$ ipython --no-banner

In [1]: import numpy as np

In [2]: np.set_printoptions(precision=2, suppress=True, linewidth=140)

In [3]: J = np.loadtxt("dump.csv", delimiter=",")

In [4]: J
Out[4]: 
array([[-3.,  0.],
       [ 0.,  3.]])

In [5]: evals, vecs = np.linalg.eig(J)

In [6]: J @ vecs[:, 0] - evals[0] * vecs[:, 0]
Out[6]: array([0., 0.])

In [7]: x = np.array([-3, 0])

In [8]: target = J @ x

In [9]: target
Out[9]: array([9., 0.])

In [10]: print(np.linalg.solve(J, target))
[-3.  0.]

In [11]: np.linalg.solve(J, J[:, 1])
Out[11]: array([-0.,  1.])

In [12]: m1 = np.loadtxt("run13.csv", delimiter=",")

In [13]: m1
Out[13]: 
array([[-0.85, -1.69,  0.8 ],
       [-0.9 , -0.94,  1.54],
       [-1.16, -0.77,  0.58],
       [ 1.57, -0.98, -1.01],
       [ 2.18, -1.19, -0.85],
       [ 2.04, -0.75, -1.18],
       [ 0.31, -0.26,  2.57],
       [ 0.47,  0.21,  1.75],
       [-0.03,  0.32,  2.19]])

In [14]: x = np.array([2, 0, -2])

In [15]: target = m1 @ x

In [16]: print(np.linalg.solve(m1.T @ m1, m1.T @ target))
[ 2.  0. -2.]

In [17]: target
Out[17]: array([-3.3 , -4.88, -3.48,  5.16,  6.06,  6.44, -4.52, -2.56, -4.44])

In [18]: rng = np.random.default_rng(73434)

In [19]: target = target + 0.02 * rng.normal(size=9)

In [20]: target
Out[20]: array([-3.34, -4.89, -3.49,  5.15,  6.04,  6.47, -4.51, -2.59, -4.43])

In [21]: b, *_ = np.linalg.lstsq(m1, target)

In [22]: [round(float(np.linalg.norm(np.linalg.solve(m1.T @ m1 + lam * np.eye(3), m1.T @ target))), 2) for lam in (0, 1, 10, 100)]
Out[22]: [2.83, 2.72, 2.01, 0.57]

In [23]: print(b)
[ 2.    0.01 -2.  ]

In [24]: np.round(m1.T @ (target - m1 @ b), 2) + 0
Out[24]: array([0., 0., 0.])

In [25]: other = m1 / np.sqrt((m1 ** 2).mean(axis=1, keepdims=True))

In [26]: other[6]
Out[26]: array([ 0.21, -0.17,  1.71])

In [27]: np.linalg.norm(other, axis=1)
Out[27]: array([1.73, 1.73, 1.73, 1.73, 1.73, 1.73, 1.73, 1.73, 1.73])

In [28]: r0 = np.array([-2, 3, 2])

In [29]: np.convolve(m1[1], r0)
Out[29]: array([ 1.8 , -0.82, -7.7 ,  2.74,  3.08])

In [30]: r0, r1 = m1[4], m1[0]

In [31]: round(float(r0 @ r1), 2)
Out[31]: -0.52

In [32]: np.round(r0 @ r0, 2)
Out[32]: np.float64(6.89)

In [33]: pr = (r0 @ r1) / (r0 @ r0) * r0

In [34]: np.linalg.matrix_rank(np.outer(r0, r1))
Out[34]: np.int64(1)

In [35]: print(pr)
[-0.17  0.09  0.06]

In [36]: round(float(np.linalg.norm(r0 + r1) ** 2 + np.linalg.norm(r0 - r1) ** 2), 2)
Out[36]: 22.22

In [37]: r1 - pr
Out[37]: array([-0.68, -1.78,  0.74])

In [38]: other = np.c_[m1[:, :1] @ np.array([[2]]), np.array([-2, 1, -3, -3, 2, -1, 2, -2, 0])]

In [39]: other
Out[39]: 
array([[-1.7 , -2.  ],
       [-1.8 ,  1.  ],
       [-2.32, -3.  ],
       [ 3.14, -3.  ],
       [ 4.36,  2.  ],
       [ 4.08, -1.  ],
       [ 0.62,  2.  ],
       [ 0.94, -2.  ],
       [-0.06,  0.  ]])

In [40]: np.round(np.linalg.lstsq(m1, other[:, 0])[0], 2) + 0
Out[40]: array([2., 0., 0.])

In [41]: np.linalg.matrix_rank(other)
Out[41]: np.int64(2)

In [42]: X = np.load("data.npy")

In [43]: X
Out[43]: 
array([[ 0.15,  0.99,  0.44],
       [ 0.2 ,  1.  ,  0.4 ],
       [ 1.1 ,  0.9 ,  1.1 ],
       [ 0.4 , -1.  , -2.1 ]])

In [44]: x = np.array([4, 2, 1])

In [45]: h1 = np.maximum(X @ x, 0)

In [46]: X * (h1 > 1e-9)[:, None]
Out[46]: 
array([[ 0.15,  0.99,  0.44],
       [ 0.2 ,  1.  ,  0.4 ],
       [ 1.1 ,  0.9 ,  1.1 ],
       [ 0.  , -0.  , -0.  ]])

In [47]: np.flatnonzero(h1 > 1e-9)
Out[47]: array([0, 1, 2])

In [48]: other = np.array([[-3, 3], [1, 1]])

In [49]: Z = np.kron(other, X)

In [50]: round(np.linalg.norm(Z, 2), 2), round(np.linalg.norm(other, 2) * np.linalg.norm(X, 2), 2)
Out[50]: (np.float64(12.79), np.float64(12.79))

In [51]: Z
Out[51]: 
array([[-0.45, -2.97, -1.32,  0.45,  2.97,  1.32],
       [-0.6 , -3.  , -1.2 ,  0.6 ,  3.  ,  1.2 ],
       [-3.3 , -2.7 , -3.3 ,  3.3 ,  2.7 ,  3.3 ],
       [-1.2 ,  3.  ,  6.3 ,  1.2 , -3.  , -6.3 ],
       [ 0.15,  0.99,  0.44,  0.15,  0.99,  0.44],
       [ 0.2 ,  1.  ,  0.4 ,  0.2 ,  1.  ,  0.4 ],
       [ 1.1 ,  0.9 ,  1.1 ,  1.1 ,  0.9 ,  1.1 ],
       [ 0.4 , -1.  , -2.1 ,  0.4 , -1.  , -2.1 ]])

In [52]: E = np.loadtxt("m.csv", delimiter=",")

In [53]: E
Out[53]: 
array([[0., 2.],
       [3., 0.],
       [2., 1.],
       [3., 0.]])

In [54]: other = np.c_[E[:, :1] @ np.array([[-3]]), np.array([-2, -1, 0, 3])]

In [55]: other
Out[55]: 
array([[ 0., -2.],
       [-9., -1.],
       [-6.,  0.],
       [-9.,  3.]])

In [56]: np.linalg.norm(np.linalg.qr(E)[0].T @ other, axis=0) ** 2 / ((other ** 2).sum(axis=0) + 1e-12)
Out[56]: array([1.  , 0.42])

In [57]: np.round(np.linalg.norm(other - E @ np.linalg.lstsq(E, other)[0], axis=0), 2) + 0
Out[57]: array([0.  , 2.84])

In [58]: np.linalg.matrix_rank(np.c_[E, other])
Out[58]: np.int64(3)

In [59]: np.round(np.linalg.lstsq(E, other[:, 0])[0], 2) + 0
Out[59]: array([-3.,  0.])

In [60]: print(np.linalg.matrix_rank(other))
2

In [61]: x = np.array([-1, -2])

In [62]: target = E @ x

In [63]: print(np.linalg.solve(E.T @ E, E.T @ target))
[-1. -2.]

In [64]: target
Out[64]: array([-4., -3., -4., -3.])

In [65]: target = target + 0.1 * rng.normal(size=4)

In [66]: print(target)
[-3.92 -2.86 -4.13 -2.91]

In [67]: b, *_ = np.linalg.lstsq(E, target)

In [68]: np.round(E.T @ (target - E @ b), 2) + 0
Out[68]: array([0., 0.])

In [69]: round(float(np.linalg.norm(target - E @ b)), 2)
Out[69]: 0.2

In [70]: [round(float(np.linalg.norm(np.linalg.solve(E.T @ E + lam * np.eye(2), E.T @ target))), 2) for lam in (0, 1, 10, 100)]
Out[70]: [2.23, 1.93, 1.03, 0.24]
